$ python3 -q
>>> import numpy as np
>>> np.set_printoptions(precision=1, suppress=True, linewidth=100)
>>> rng = np.random.default_rng(65)
>>> feats = np.eye(4, dtype=int)[rng.permutation(4)]
>>> print(feats)
[[0 0 1 0]
 [0 1 0 0]
 [1 0 0 0]
 [0 0 0 1]]
>>> # rows sum to 1
>>> B = feats + rng.integers(-2, 3, (4, 1)) @ rng.integers(-2, 3, (1, 4))
>>> print(B)
[[ 0  0  1  0]
 [ 1 -1 -2  0]
 [ 2 -2 -2  0]
 [-2  4  4  1]]
>>> B - feats
array([[ 0,  0,  0,  0],
       [ 1, -2, -2,  0],
       [ 1, -2, -2,  0],
       [-2,  4,  4,  0]])
>>> feats[:, 0] @ feats[:, 3]
np.int64(0)
>>> np.linalg.norm(feats, axis=0)
array([1., 1., 1., 1.])
>>> arr = np.load("w.npy")
>>> print(arr)
[[-0.6  0.2 -0.2  0.8]
 [-0.5 -0.4 -0.6 -0.5]
 [ 0.2  0.8 -0.6 -0.1]
 [ 0.5 -0.5 -0.5  0.4]]
>>> # keeps lengths
>>> Q = arr.astype(float).copy()
>>> for j in range(4):
...     Q[:, j] -= Q[:, :j] @ (Q[:, :j].T @ Q[:, j])
...     Q[:, j] /= np.linalg.norm(Q[:, j])
... 
>>> np.round(Q.T @ Q, 1) + 0
array([[1., 0., 0., 0.],
       [0., 1., 0., 0.],
       [0., 0., 1., 0.],
       [0., 0., 0., 1.]])
>>> Q
array([[-0.6,  0.2, -0.2,  0.8],
       [-0.5, -0.4, -0.6, -0.5],
       [ 0.2,  0.8, -0.6, -0.1],
       [ 0.5, -0.5, -0.5,  0.4]])
>>> np.round(Q.T @ arr, 1) + 0
array([[1., 0., 0., 0.],
       [0., 1., 0., 0.],
       [0., 0., 1., 0.],
       [0., 0., 0., 1.]])
>>> x0 = np.array([-4, 4, 2, -2])
>>> np.sort(np.abs(np.degrees(np.angle(np.linalg.eigvals(arr)))))
array([  0., 124., 124., 180.])
>>> print(np.abs(np.linalg.eigvals(arr)))
[1. 1. 1. 1.]
>>> np.round(np.linalg.det(arr), 1)
np.float64(-1.0)
>>> np.linalg.inv(arr)
array([[-0.6, -0.5,  0.2,  0.5],
       [ 0.2, -0.4,  0.8, -0.5],
       [-0.2, -0.6, -0.6, -0.5],
       [ 0.8, -0.5, -0.1,  0.4]])
>>> [p for p in range(1, 25) if np.allclose(np.linalg.matrix_power(arr, p), np.eye(4))]
[]
>>> arr.T @ (arr @ x0)
array([-4.,  4.,  2., -2.])
